>>> import numpy as np
>>> np.set_printoptions(precision=2, suppress=True, linewidth=140)
>>> tidy = lambda a: np.round(a, 2) + 0
>>> K = np.array([[2, 18, 1, 9], [16, 16, 8, 8], [-1, -9, -3, -27], [-8, -8, -24, -24]])
>>> print(K)
[[  2  18   1   9]
 [ 16  16   8   8]
 [ -1  -9  -3 -27]
 [ -8  -8 -24 -24]]
>>> vec = np.array([3, 1, 2, 2])
>>> a = np.maximum(K @ vec, 0)
>>> np.maximum(K @ vec, 0) - np.maximum(-K @ vec, 0)
array([  44,   96,  -72, -128])
>>> K.T @ a
array([1624, 2328,  812, 1164])
>>> np.tanh(K @ vec)
array([ 1.,  1., -1., -1.])
>>> print(K * (a > 1e-9)[:, None])
[[ 2 18  1  9]
 [16 16  8  8]
 [ 0  0  0  0]
 [ 0  0  0  0]]
>>> proj = np.triu(np.array([[1, 2, 3, 0], [1, 3, 3, 2], [1, 2, 0, 3], [0, 0, 1, 3]]), 1) + np.eye(4)
>>> A2 = proj @ K @ np.linalg.inv(proj)
>>> print(np.trace(A2), np.trace(K))
-9.0 -9
>>> print(tidy(np.poly(A2)))
[     1.      9.  -1109.   2880. 102400.]
>>> X = np.loadtxt("dump.csv", delimiter=",")
>>> X
array([[ 7.1 , -4.11,  3.  , -0.06, -1.  , -2.16,  2.12,  5.3 ,  4.79],
       [ 1.91,  0.18,  0.39, -2.02, -0.71, -0.11, -0.01,  2.51,  3.1 ],
       [ 3.7 ,  1.11,  2.5 , -0.71,  2.42, -0.41,  0.03,  4.98,  2.  ],
       [ 2.39,  0.1 ,  0.58,  0.91, -1.08, -0.08, -0.69, -0.17,  1.72],
       [ 5.79, -1.  ,  2.08,  3.81, -1.59, -0.85, -0.93, -0.7 ,  2.18],
       [ 6.28, -2.1 ,  2.82,  2.91, -0.58, -1.39,  0.29,  1.71,  2.39],
       [ 4.18,  0.98,  2.73,  2.21,  2.  , -0.36, -0.69,  2.31,  0.61],
       [ 6.69, -3.12,  2.89,  1.45, -0.77, -1.82,  1.23,  3.56,  3.6 ],
       [ 6.38,  0.92,  4.9 ,  2.  ,  4.89, -1.15,  0.21,  6.61,  0.69],
       [ 4.16, -3.08,  1.69, -0.09, -0.86, -1.5 ,  1.61,  3.11,  2.88],
       [ 5.22, -1.82,  1.78, -3.5 , -0.99, -1.19,  1.42,  6.5 ,  6.23],
       [ 2.69, -4.93, -0.9 , -3.51, -5.4 , -1.43,  2.23,  1.83,  6.21],
       [ 3.99, -2.91,  0.52, -1.31, -3.3 , -1.12,  1.04,  1.9 ,  4.89]])
>>> np.argsort(-np.linalg.norm(X, axis=0).round(6), kind="stable")[:3]
array([0, 7, 8])
>>> np.linalg.matrix_rank(X, rtol=0.1)
np.int64(4)
>>> tidy(np.linalg.norm(X, 2) / np.linalg.norm(X))
np.float64(0.84)
>>> J = np.array([[0.0, 0.6, -0.5, 1.0, -0.6, -0.7, -0.3, 0.1, 0.0],
...     [-0.2, 0.8, 1.1, 0.2, -0.6, -1.3, -2.6, -0.7, 0.5],
...     [-1.7, -0.7, 1.6, 1.1, -1.0, -0.2, -1.7, -0.3, 1.0],
...     [-0.2, 0.6, -0.3, -0.6, -1.4, 0.4, 0.2, -0.6, -0.2],
...     [0.3, 1.1, -0.1, 0.0, 0.2, 0.2, -0.6, -0.3, 0.7],
...     [-0.4, -1.6, 1.7, -0.4, 1.3, 0.9, 0.1, 1.8, -0.1],
...     [0.6, 1.2, 0.0, 1.3, -0.5, 0.3, 0.4, 0.9, -0.1]])
>>> rng = np.random.default_rng(8906)
>>> J[2] = J[3] + 0.05 * rng.normal(size=9)
>>> tidy(J)
array([[ 0.  ,  0.6 , -0.5 ,  1.  , -0.6 , -0.7 , -0.3 ,  0.1 ,  0.  ],
       [-0.2 ,  0.8 ,  1.1 ,  0.2 , -0.6 , -1.3 , -2.6 , -0.7 ,  0.5 ],
       [-0.21,  0.56, -0.42, -0.59, -1.39,  0.42,  0.19, -0.56, -0.08],
       [-0.2 ,  0.6 , -0.3 , -0.6 , -1.4 ,  0.4 ,  0.2 , -0.6 , -0.2 ],
       [ 0.3 ,  1.1 , -0.1 ,  0.  ,  0.2 ,  0.2 , -0.6 , -0.3 ,  0.7 ],
       [-0.4 , -1.6 ,  1.7 , -0.4 ,  1.3 ,  0.9 ,  0.1 ,  1.8 , -0.1 ],
       [ 0.6 ,  1.2 ,  0.  ,  1.3 , -0.5 ,  0.3 ,  0.4 ,  0.9 , -0.1 ]])
>>> A2 = np.array([[1, 0, -2],
...     [5, 6, -1],
...     [7, 9, -3],
...     [3, 5, -8],
...     [9, -2, -6],
...     [0, 0, -5],
...     [4, -5, 6],
...     [-5, 2, -7],
...     [5, -1, -3]])
>>> np.vstack([J, A2.T]).shape
(10, 9)
>>> A2 @ J
Traceback (most recent call last):
  File "<python-input-26>", line 1, in <module>
    A2 @ J
    ~~~^~~
ValueError: matmul: Input operand 1 has a mismatch in its core dimension 0, with gufunc signature (n?,k),(k,m?)->(n?,m?) (size 7 is different from 3)
>>> tidy(np.einsum("ij->j", J))
array([-0.11,  3.26,  1.48,  0.91, -2.99,  0.22, -2.61,  0.64,  0.72])
>>> tidy(J.sum(axis=1))
array([-0.4 , -2.8 , -2.07, -2.1 ,  1.5 ,  3.3 ,  4.1 ])
>>> tidy(np.linalg.norm(J))
np.float64(6.28)
>>> np.zeros(7, 9)
Traceback (most recent call last):
  File "<python-input-30>", line 1, in <module>
    np.zeros(7, 9)
    ~~~~~~~~^^^^^^
TypeError: Cannot interpret '9' as a data type
>>> print(np.abs(J).max())
2.6
>>> tidy(np.diff(J, axis=0))
array([[-0.2 ,  0.2 ,  1.6 , -0.8 ,  0.  , -0.6 , -2.3 , -0.8 ,  0.5 ],
       [-0.01, -0.24, -1.52, -0.79, -0.79,  1.72,  2.79,  0.14, -0.58],
       [ 0.01,  0.04,  0.12, -0.01, -0.01, -0.02,  0.01, -0.04, -0.12],
       [ 0.5 ,  0.5 ,  0.2 ,  0.6 ,  1.6 , -0.2 , -0.8 ,  0.3 ,  0.9 ],
       [-0.7 , -2.7 ,  1.8 , -0.4 ,  1.1 ,  0.7 ,  0.7 ,  2.1 , -0.8 ],
       [ 1.  ,  2.8 , -1.7 ,  1.7 , -1.8 , -0.6 ,  0.3 , -0.9 ,  0.  ]])
>>> print(tidy(J - J[0]))
[[ 0.    0.    0.    0.    0.    0.    0.    0.    0.  ]
 [-0.2   0.2   1.6  -0.8   0.   -0.6  -2.3  -0.8   0.5 ]
 [-0.21 -0.04  0.08 -1.59 -0.79  1.12  0.49 -0.66 -0.08]
 [-0.2   0.    0.2  -1.6  -0.8   1.1   0.5  -0.7  -0.2 ]
 [ 0.3   0.5   0.4  -1.    0.8   0.9  -0.3  -0.4   0.7 ]
 [-0.4  -2.2   2.2  -1.4   1.9   1.6   0.4   1.7  -0.1 ]
 [ 0.6   0.6   0.5   0.3   0.1   1.    0.7   0.8  -0.1 ]]
>>> np.unravel_index(np.abs(J).argmax(), J.shape)
(np.int64(1), np.int64(6))
>>> np.linalg.matrix_rank(J)
np.int64(7)
